In [1]: import numpy as np

In [2]: import numpy.linalg as la

In [3]: np.set_printoptions(precision=3, suppress=True, linewidth=160, sign=" ")

In [4]: m1 = np.loadtxt("a.csv", delimiter=",")

In [5]: m1
Out[5]: 
array([[ 3.12 , -1.095,  1.082, -1.277],
       [-1.095, -1.501,  0.096,  0.889],
       [ 1.082,  0.096, -1.368,  0.49 ],
       [-1.277,  0.889,  0.49 , -0.252]])

In [6]: ev, V = la.eigh(m1)

In [7]: ev.round(3) + 0
Out[7]: array([-2., -2.,  0.,  4.])

In [8]: np.round(V.T @ V, 3) + 0
Out[8]: 
array([[ 1.,  0.,  0.,  0.],
       [ 0.,  1.,  0.,  0.],
       [ 0.,  0.,  1.,  0.],
       [ 0.,  0.,  0.,  1.]])

In [9]: np.abs(V[:, -1]).round(6).argmax()
Out[9]: np.int64(0)

In [10]: np.round(V.T @ m1 @ V, 3) + 0
Out[10]: 
array([[-2.,  0.,  0.,  0.],
       [ 0., -2.,  0.,  0.],
       [ 0.,  0.,  0.,  0.],
       [ 0.,  0.,  0.,  4.]])

In [11]: np.round(la.eigvalsh(m1 @ m1), 3) + 0
Out[11]: array([  0.,   4.,   4.,  16.])

In [12]: left, s, vt = la.svd(m1)

In [13]: V = vt[:(s > 1e-8).sum()]

In [14]: rng = np.random.default_rng(8296)

In [15]: x = m1[1] + 2 * m1[3] + rng.integers(2) * np.eye(4)[1]

In [16]: x
Out[16]: array([-3.648,  0.277,  1.075,  0.386])

In [17]: round(float(la.norm(x - V.T @ V @ x)), 3)
Out[17]: 0.0

In [18]: la.matrix_rank(np.vstack([m1, x]))
Out[18]: np.int64(3)

In [19]: np.allclose(V.T @ V @ x, x)
Out[19]: True

In [20]: np.diag(V.T @ V)
Out[20]: array([ 0.937,  0.906,  0.753,  0.403])

In [21]: hat = np.triu(np.array([[1, 2, 2, 2], [2, 2, 2, 1], [1, 0, 1, 1], [2, 1, 1, 1]]), 1) + np.eye(4)

In [22]: out = hat @ m1 @ la.inv(hat)

In [23]: la.matrix_rank(out)
Out[23]: np.int64(3)

In [24]: np.round(np.poly(out), 3) + 0
Out[24]: array([  1.,   0., -12., -16.,   0.])

In [25]: la.norm(m1, axis=1)
Out[25]: array([ 3.706,  2.062,  1.814,  1.65 ])

In [26]: X = np.array([[0, -1, 2, 4], [-1, -2, 4, 1], [2, 4, 2, 1], [4, 1, 1, -2]])

In [27]: X
Out[27]: 
array([[ 0, -1,  2,  4],
       [-1, -2,  4,  1],
       [ 2,  4,  2,  1],
       [ 4,  1,  1, -2]])

In [28]: x = np.array([-4, 0, -2, -5])

In [29]: y = X @ x

In [30]: c, lr = np.zeros(4), 1 / la.norm(X, 2) ** 2

In [31]: for i in range(50):
    ...:     c -= lr * X.T @ (X @ c - y)
    ...:     if i % 10 == 0: print(i, round(la.norm(X @ c - y), 3))
    ...: 
0 9.486
10 2.356
20 0.736
30 0.23
40 0.072

In [32]: c
Out[32]: array([-3.992, -0.005, -2.005, -4.995])

In [33]: ev, V = la.eig(X)

In [34]: np.round(X @ V[:, 0] - ev[0] * V[:, 0], 3) + 0
Out[34]: array([ 0.,  0.,  0.,  0.])

In [35]: np.sort(la.eigvals(X @ X))
Out[35]: array([  4.404,  12.372,  33.1  ,  40.124])

In [36]: np.sort(la.eigvals(X.T))
Out[36]: array([-6.334, -3.517,  2.098,  5.753])

In [37]: np.prod(ev)
Out[37]: np.float64(269.0)

In [38]: ev
Out[38]: array([ 5.753,  2.098, -6.334, -3.517])

In [39]: x = np.array([3, -3, -1, 0])

In [40]: h1 = np.maximum(X @ x, 0)

In [41]: h1
Out[41]: array([ 1,  0,  0,  8])

In [42]: np.maximum(X @ x, 0) - np.maximum(-X @ x, 0)
Out[42]: array([ 1, -1, -8,  8])

In [43]: ev, V = la.eigvalsh(X)
ValueError: too many values to unpack (expected 2)


In [44]: ev, V = la.eigh(X)

In [45]: la.eigvalsh(X @ X)
Out[45]: array([  4.404,  12.372,  33.1  ,  40.124])

In [46]: np.round(V.T @ X @ V, 3) + 0
Out[46]: 
array([[-6.334,  0.   ,  0.   ,  0.   ],
       [ 0.   , -3.517,  0.   ,  0.   ],
       [ 0.   ,  0.   ,  2.098,  0.   ],
       [ 0.   ,  0.   ,  0.   ,  5.753]])

In [47]: np.unique(ev.round(6) + 0, return_counts=True)[1]
Out[47]: array([ 1,  1,  1,  1])

In [48]: np.round(V.T @ V, 3) + 0
Out[48]: 
array([[ 1.,  0.,  0.,  0.],
       [ 0.,  1.,  0.,  0.],
       [ 0.,  0.,  1.,  0.],
       [ 0.,  0.,  0.,  1.]])

In [49]: (ev > 1e-8).sum(), (ev < -1e-8).sum()
Out[49]: (np.int64(2), np.int64(2))

In [50]: feats = np.loadtxt("case17.csv", delimiter=",")

In [51]: feats
Out[51]: 
array([[ 0.967, -0.167, -0.167, -0.1  ],
       [-0.167,  0.167, -0.833, -0.5  ],
       [-0.167, -0.833,  0.167, -0.5  ],
       [-0.1  , -0.5  , -0.5  ,  0.7  ]])

In [52]: out = X + rng.integers(-2, 3, (4, 3)) @ rng.integers(-2, 3, (3, 4))

In [53]: out
Out[53]: 
array([[ 4,  1,  4, -1],
       [-4, -3,  6,  4],
       [-3,  2,  6,  5],
       [ 0, -1,  1,  2]])

In [54]: np.abs(out - X).sum(axis=1)
Out[54]: array([ 13,   9,  15,  10])

In [55]: np.round(la.svd(out - X, compute_uv=False), 3) + 0
Out[55]: array([ 12.157,   4.579,   0.501,   0.   ])

In [56]: la.matrix_rank(out - X, tol=1e-8)
Out[56]: np.int64(3)

In [57]: out - X
Out[57]: 
array([[ 4,  2,  2, -5],
       [-3, -1,  2,  3],
       [-5, -2,  4,  4],
       [-4, -2,  0,  4]])

In [58]: out = np.array([[3, 0, 1]])

In [59]: arr = out.T @ out

In [60]: arr
Out[60]: 
array([[ 9,  0,  3],
       [ 0,  0,  0],
       [ 3,  0,  1]])

In [61]: round(float(la.det(arr)), 3)
Out[61]: 0.0

In [62]: assert arr == arr.T
ValueError: The truth value of an array with more than one element is ambiguous. Use a.any() or a.all()


In [63]: arr @ arr
Out[63]: 
array([[ 90,   0,  30],
       [  0,   0,   0],
       [ 30,   0,  10]])

In [64]: np.round(np.sort(np.abs(la.eigvals(arr))), 3) + 0
Out[64]: array([  0.,   0.,  10.])

In [65]: (arr - arr.T) / 2
Out[65]: 
array([[ 0.,  0.,  0.],
       [ 0.,  0.,  0.],
       [ 0.,  0.,  0.]])

In [66]: (arr + arr.T) / 2
Out[66]: 
array([[ 9.,  0.,  3.],
       [ 0.,  0.,  0.],
       [ 3.,  0.,  1.]])

In [67]: np.allclose(arr @ arr.T, arr.T @ arr)
Out[67]: True

In [68]: rk = la.matrix_rank(arr)

In [69]: rk
Out[69]: np.int64(1)

In [70]: N = la.svd(arr)[2][rk:].T

In [71]: [int(la.matrix_rank(arr[:, :j + 1])) for j in range(3)]
Out[71]: [1, 1, 1]

In [72]: [int(la.matrix_rank(arr[:i])) for i in range(1, len(arr) + 1)]
Out[72]: [1, 1, 1]

In [73]: [int(la.matrix_rank(np.delete(arr, i, axis=0))) for i in range(3)]
Out[73]: [1, 1, 1]

In [74]: np.allclose(arr @ N, 0)
Out[74]: True

In [75]: left, s, vt = la.svd(arr)

In [76]: s.round(3) + 0
Out[76]: array([ 10.,   0.,   0.])

In [77]: out = left[:, :1] @ np.diag(s[:1]) @ vt[:1]

In [78]: la.matrix_rank(out)
Out[78]: np.int64(1)

In [79]: np.round(la.norm(arr - out) / la.norm(arr), 3)
Out[79]: np.float64(0.0)

In [80]: np.abs(arr - out).max()
Out[80]: np.float64(0.0)

In [81]: round(la.norm(arr - out, 2), 3), np.round(s[1], 3)
Out[81]: (np.float64(0.0), np.float64(0.0))

In [82]: u = np.array([0, 2, -1])

In [83]: v = np.array([3, 0, 0])

In [84]: F = np.outer(u, v)

In [85]: F
Out[85]: 
array([[ 0,  0,  0],
       [ 6,  0,  0],
       [-3,  0,  0]])

In [86]: round(float(np.einsum("ii->", feats)), 3)
Out[86]: 2.0

In [87]: round(la.eigvals(feats).sum().real, 3)
Out[87]: np.float64(2.0)

In [88]: np.prod(np.diag(F)), round(float(la.det(F)), 3)
Out[88]: (np.int64(0), 0.0)

In [89]: np.sort(la.eigvals(F))
Out[89]: array([ 0.,  0.,  0.])

In [90]: F @ F
Out[90]: 
array([[ 0,  0,  0],
       [ 0,  0,  0],
       [ 0,  0,  0]])

In [91]: np.poly(F)
Out[91]: array([ 1.,  0.,  0.,  0.])

In [92]: np.round(la.det(F.T), 3)
Out[92]: np.float64(0.0)

In [93]: la.eigvals(F)
Out[93]: array([ 0.,  0.,  0.])

In [94]: np.einsum("ii->", F)
Out[94]: np.int64(0)
